$ ipython --no-banner

In [1]: import numpy as np

In [2]: import numpy.linalg as la

In [3]: np.set_printoptions(precision=2, suppress=True, linewidth=120)

In [4]: m1 = np.loadtxt("mat.csv", delimiter=",")

In [5]: m1
Out[5]: 
array([[-0.71,  0.  ,  0.  ,  0.  , -0.71,  0.  ],
       [ 0.  ,  1.  ,  0.  ,  0.  ,  0.  ,  0.  ],
       [ 0.  ,  0.  ,  1.  ,  0.  ,  0.  ,  0.  ],
       [ 0.  ,  0.  ,  0.  ,  1.  ,  0.  ,  0.  ],
       [ 0.71,  0.  ,  0.  ,  0.  , -0.71,  0.  ],
       [ 0.  ,  0.  ,  0.  ,  0.  ,  0.  ,  1.  ]])

In [6]: A2 = la.inv(m1)

In [7]: np.round(la.det(m1) * la.det(A2), 2)
Out[7]: np.float64(1.0)

In [8]: (np.abs(A2) > 1e-9).astype(int)
Out[8]: 
array([[1, 0, 0, 0, 1, 0],
       [0, 1, 0, 0, 0, 0],
       [0, 0, 1, 0, 0, 0],
       [0, 0, 0, 1, 0, 0],
       [1, 0, 0, 0, 1, 0],
       [0, 0, 0, 0, 0, 1]])

In [9]: A2
Out[9]: 
array([[-0.71,  0.  ,  0.  ,  0.  ,  0.71,  0.  ],
       [ 0.  ,  1.  ,  0.  ,  0.  ,  0.  ,  0.  ],
       [ 0.  ,  0.  ,  1.  ,  0.  ,  0.  ,  0.  ],
       [ 0.  ,  0.  ,  0.  ,  1.  ,  0.  ,  0.  ],
       [-0.71, -0.  , -0.  , -0.  , -0.71, -0.  ],
       [ 0.  ,  0.  ,  0.  ,  0.  ,  0.  ,  1.  ]])

In [10]: la.det(m1) * A2
Out[10]: 
array([[-0.71,  0.  ,  0.  ,  0.  ,  0.71,  0.  ],
       [ 0.  ,  1.  ,  0.  ,  0.  ,  0.  ,  0.  ],
       [ 0.  ,  0.  ,  1.  ,  0.  ,  0.  ,  0.  ],
       [ 0.  ,  0.  ,  0.  ,  1.  ,  0.  ,  0.  ],
       [-0.71, -0.  , -0.  , -0.  , -0.71, -0.  ],
       [ 0.  ,  0.  ,  0.  ,  0.  ,  0.  ,  1.  ]])

In [11]: np.round(la.slogdet(m1)[0], 2)
Out[11]: np.float64(1.0)

In [12]: np.round(m1 @ A2, 2) + 0
Out[12]: 
array([[1., 0., 0., 0., 0., 0.],
       [0., 1., 0., 0., 0., 0.],
       [0., 0., 1., 0., 0., 0.],
       [0., 0., 0., 1., 0., 0.],
       [0., 0., 0., 0., 1., 0.],
       [0., 0., 0., 0., 0., 1.]])

In [13]: np.allclose(A2, m1.T)
Out[13]: True

In [14]: W0 = np.array([[1, 0], [1, 1]])

In [15]: np.round(m1 @ m1.T, 2) + 0
Out[15]: 
array([[1., 0., 0., 0., 0., 0.],
       [0., 1., 0., 0., 0., 0.],
       [0., 0., 1., 0., 0., 0.],
       [0., 0., 0., 1., 0., 0.],
       [0., 0., 0., 0., 1., 0.],
       [0., 0., 0., 0., 0., 1.]])

In [16]: m1[:, 0] @ m1[:, 5]
Out[16]: np.float64(0.0)

In [17]: vec = np.array([-2, -7])

In [18]: y = W0 @ vec

In [19]: y
Out[19]: array([-2, -9])

In [20]: la.solve(W0, -3 * y)
Out[20]: array([ 6., 21.])

In [21]: la.solve(W0.T, W0[1])
Out[21]: array([0., 1.])

In [22]: rng = np.random.default_rng(291484)

In [23]: A2 = m1 + rng.integers(-2, 3, (6, 1)) @ rng.integers(-2, 3, (1, 6))

In [24]: A2
Out[24]: 
array([[-2.71,  2.  , -1.  ,  2.  , -1.71,  0.  ],
       [ 0.  ,  1.  ,  0.  ,  0.  ,  0.  ,  0.  ],
       [ 2.  , -2.  ,  2.  , -2.  ,  1.  ,  0.  ],
       [-4.  ,  4.  , -2.  ,  5.  , -2.  ,  0.  ],
       [ 4.71, -4.  ,  2.  , -4.  ,  1.29,  0.  ],
       [ 0.  ,  0.  ,  0.  ,  0.  ,  0.  ,  1.  ]])

In [25]: np.round(la.svd(A2 - m1, compute_uv=False), 2) + 0
Out[25]: array([11.83,  0.  ,  0.  ,  0.  ,  0.  ,  0.  ])

In [26]: np.abs(A2 - m1).sum(axis=1)
Out[26]: array([ 8.,  0.,  8., 16., 16.,  0.])

In [27]: la.matrix_rank(A2 - m1, tol=1e-8)
Out[27]: np.int64(1)

In [28]: A2 - m1
Out[28]: 
array([[-2.,  2., -1.,  2., -1.,  0.],
       [ 0.,  0.,  0.,  0.,  0.,  0.],
       [ 2., -2.,  1., -2.,  1.,  0.],
       [-4.,  4., -2.,  4., -2.,  0.],
       [ 4., -4.,  2., -4.,  2.,  0.],
       [ 0.,  0.,  0.,  0.,  0.,  0.]])
